% python3 -q
>>> import numpy as np
>>> np.set_printoptions(precision=2, suppress=True, linewidth=120)
>>> W0 = np.loadtxt("dump.csv", delimiter=",")
>>> W0
array([[0., 1., 0., 0., 1., 1., 0.],
       [1., 0., 0., 0., 1., 1., 1.],
       [0., 0., 0., 1., 1., 1., 1.],
       [0., 0., 1., 0., 0., 0., 1.],
       [1., 1., 1., 0., 0., 0., 0.],
       [1., 1., 1., 0., 0., 0., 0.],
       [0., 1., 1., 1., 0., 0., 0.]])
>>> np.all(np.linalg.eigvalsh(W0) > 0)
np.False_
>>> np.argsort(-np.linalg.norm(W0, axis=0).round(6), kind="stable")[:3]
array([1, 2, 0])
>>> round(np.linalg.norm(W0, 2) / np.linalg.norm(W0), 2)
np.float64(0.69)
>>> X = np.load("m.npy")
>>> X
array([[0, 1, 1],
       [1, 0, 1],
       [1, 1, 0]])
>>> # equal to its transpose
>>> np.round(W0 @ np.linalg.pinv(W0) @ W0, 2) + 0
array([[0., 1., 0., 0., 1., 1., 0.],
       [1., 0., 0., 0., 1., 1., 1.],
       [0., 0., 0., 1., 1., 1., 1.],
       [0., 0., 1., 0., 0., 0., 1.],
       [1., 1., 1., 0., 0., 0., 0.],
       [1., 1., 1., 0., 0., 0., 0.],
       [0., 1., 1., 1., 0., 0., 0.]])
>>> round(float(np.trace(np.linalg.pinv(W0) @ W0)), 2)
5.0
>>> feats = np.load("case15.npy")
>>> feats
array([[-2,  2, -1,  0,  1,  2],
       [ 1,  0, -2, -2,  0,  0],
       [ 2,  2,  0,  2,  0,  0],
       [-2,  0,  2, -2,  0,  0],
       [-1, -2, -1, -2,  1,  2]])
>>> left, sig, Vt = np.linalg.svd(feats, full_matrices=False)
>>> sig
array([5.42, 3.74, 3.65, 2.04, 1.07])
>>> np.allclose(left * sig @ Vt, feats)
True
>>> np.round(np.sqrt((sig ** 2).sum()), 2), np.round(np.linalg.norm(feats), 2)
(np.float64(7.87), np.float64(7.87))
>>> np.round(Vt @ Vt.T, 2) + 0
array([[1., 0., 0., 0., 0.],
       [0., 1., 0., 0., 0.],
       [0., 0., 1., 0., 0.],
       [0., 0., 0., 1., 0.],
       [0., 0., 0., 0., 1.]])
>>> T = np.stack([feats, 3 * feats, feats[::-1]])
>>> np.linalg.matrix_rank(T.reshape(3, -1))
np.int64(2)
>>> (T @ feats.T).shape
(3, 5, 5)
>>> T.sum(axis=0)
array([[ -9,   6,  -5,  -2,   5,  10],
       [  2,   0,  -6, -10,   0,   0],
       [ 10,  10,   0,  10,   0,   0],
       [ -7,   0,   6, -10,   0,   0],
       [ -6,  -6,  -5,  -8,   5,  10]])
>>> T.shape
(3, 5, 6)
>>> x = np.array([1, 2, 9, 4, 3, 0])
>>> a = np.maximum(feats @ x, 0)
>>> np.maximum(feats @ (3 * x), 0)
array([ 0,  0, 42, 24,  0])
>>> np.tanh(feats @ x)
array([-1., -1.,  1.,  1., -1.])
>>> a
array([ 0,  0, 14,  8,  0])
>>> np.maximum(feats @ x, 0) - np.maximum(-feats @ x, 0)
array([ -4, -25,  14,   8, -19])
>>> np.flatnonzero(a > 1e-9)
array([2, 3])
>>> feats * (a > 1e-9)[:, None]
array([[ 0,  0,  0,  0,  0,  0],
       [ 0,  0,  0,  0,  0,  0],
       [ 2,  2,  0,  2,  0,  0],
       [-2,  0,  2, -2,  0,  0],
       [ 0,  0,  0,  0,  0,  0]])
>>> ev, vecs = np.linalg.eigh(W0)
>>> x = np.array([3, 2, 2, 3, 3, 0, 0])
>>> np.round(np.linalg.eigvalsh(W0[1:, 1:]), 2) + 0
array([-2.45, -1.2 ,  0.  ,  0.  ,  0.85,  2.8 ])
>>> (np.sign(vecs[:, -1].round(6)) == np.sign(vecs[0, -1].round(6))).astype(int)
array([1, 1, 1, 1, 1, 1, 1])
>>> F = np.array([[-2, 2], [-3, -2]])
>>> A2 = np.linalg.inv(F)
>>> np.allclose(A2, F.T)
False
>>> np.linalg.inv(A2)
array([[-2.,  2.],
       [-3., -2.]])
>>> round(float(np.linalg.det(F) * np.linalg.det(A2)), 2)
1.0
>>> np.round(F @ A2, 2) + 0
array([[1., 0.],
       [0., 1.]])
>>> mat = np.load("mat.npy")
>>> mat
array([[-1.,  0.,  0.,  0.,  0.],
       [ 0.,  1.,  0.,  0.,  0.],
       [ 0.,  0.,  1.,  0.,  0.],
       [ 0.,  0.,  0., -1.,  0.],
       [ 0.,  0.,  0.,  0.,  1.]])
>>> cov = mat.T @ mat
>>> cov
array([[1., 0., 0., 0., 0.],
       [0., 1., 0., 0., 0.],
       [0., 0., 1., 0., 0.],
       [0., 0., 0., 1., 0.],
       [0., 0., 0., 0., 1.]])
>>> np.diag(cov)
array([1., 1., 1., 1., 1.])
>>> ev, vecs = np.linalg.eig(mat)
>>> np.sort(np.linalg.eigvals(np.linalg.inv(mat)))
array([-1., -1.,  1.,  1.,  1.])
>>> mat @ vecs[:, 0] - ev[0] * vecs[:, 0]
array([0., 0., 0., 0., 0.])
>>> ev
array([-1.,  1.,  1., -1.,  1.])
>>> O = mat.astype(float).copy()
>>> for j in range(5):
...     O[:, j] -= O[:, :j] @ (O[:, :j].T @ O[:, j])
...     O[:, j] /= np.linalg.norm(O[:, j])
... 
>>> O.T @ O
array([[1., 0., 0., 0., 0.],
       [0., 1., 0., 0., 0.],
       [0., 0., 1., 0., 0.],
       [0., 0., 0., 1., 0.],
       [0., 0., 0., 0., 1.]])
>>> O.T @ mat
array([[1., 0., 0., 0., 0.],
       [0., 1., 0., 0., 0.],
       [0., 0., 1., 0., 0.],
       [0., 0., 0., 1., 0.],
       [0., 0., 0., 0., 1.]])
>>> mat @ mat
array([[1., 0., 0., 0., 0.],
       [0., 1., 0., 0., 0.],
       [0., 0., 1., 0., 0.],
       [0., 0., 0., 1., 0.],
       [0., 0., 0., 0., 1.]])
>>> np.allclose(mat, mat.T)
True
>>> np.linalg.matrix_power(mat, 2)
array([[1., 0., 0., 0., 0.],
       [0., 1., 0., 0., 0.],
       [0., 0., 1., 0., 0.],
       [0., 0., 0., 1., 0.],
       [0., 0., 0., 0., 1.]])
>>> theta = np.radians(90)
>>> Rm = np.eye(5)
>>> Rm[2, 2] = Rm[1, 1] = np.cos(theta)
>>> Rm[2, 1], Rm[1, 2] = -np.sin(theta), np.sin(theta)
>>> Rm.round(2) + 0
array([[ 1.,  0.,  0.,  0.,  0.],
       [ 0.,  0.,  1.,  0.,  0.],
       [ 0., -1.,  0.,  0.,  0.],
       [ 0.,  0.,  0.,  1.,  0.],
       [ 0.,  0.,  0.,  0.,  1.]])
>>> A2 = mat @ Rm.T
>>> np.abs(A2 - mat).max(axis=0)
array([0., 1., 1., 0., 0.])
>>> np.allclose(mat @ mat.T, A2 @ A2.T)
True
>>> m1 = np.array([[0, 0, 1, 0, 0, 0],
...     [0, 0, 0, 0, 0, 1],
...     [0, 0, 0, 1, 0, 0],
...     [0, 1, 0, 0, 0, 0],
...     [0, 0, 0, 0, 1, 0],
...     [1, 0, 0, 0, 0, 0]])
>>> # 2 blocks once reordered
>>> x = np.array([3, -3, 3, 2, -2, 3])
>>> 6 - np.linalg.matrix_rank(m1 - np.eye(6), tol=1e-8)
np.int64(2)
>>> round(np.linalg.det(m1), 2)
np.float64(1.0)
>>> round(np.linalg.norm(x), 2), np.round(np.linalg.norm(m1 @ x), 2)
(np.float64(6.63), np.float64(6.63))
>>> np.abs(np.linalg.eigvals(m1))
array([1., 1., 1., 1., 1., 1.])
>>> np.linalg.inv(m1)
array([[0., 0., 0., 0., 0., 1.],
       [0., 0., 0., 1., 0., 0.],
       [1., 0., 0., 0., 0., 0.],
       [0., 0., 1., 0., 0., 0.],
       [0., 0., 0., 0., 1., 0.],
       [0., 1., 0., 0., 0., 0.]])
>>> O, vecs = np.linalg.qr(m1[:, :3])[0], np.linalg.qr(m1[:, 3:])[0]
>>> sig = np.linalg.svd(O.T @ vecs, compute_uv=False)
>>> (sig > 0.9).sum()
np.int64(0)
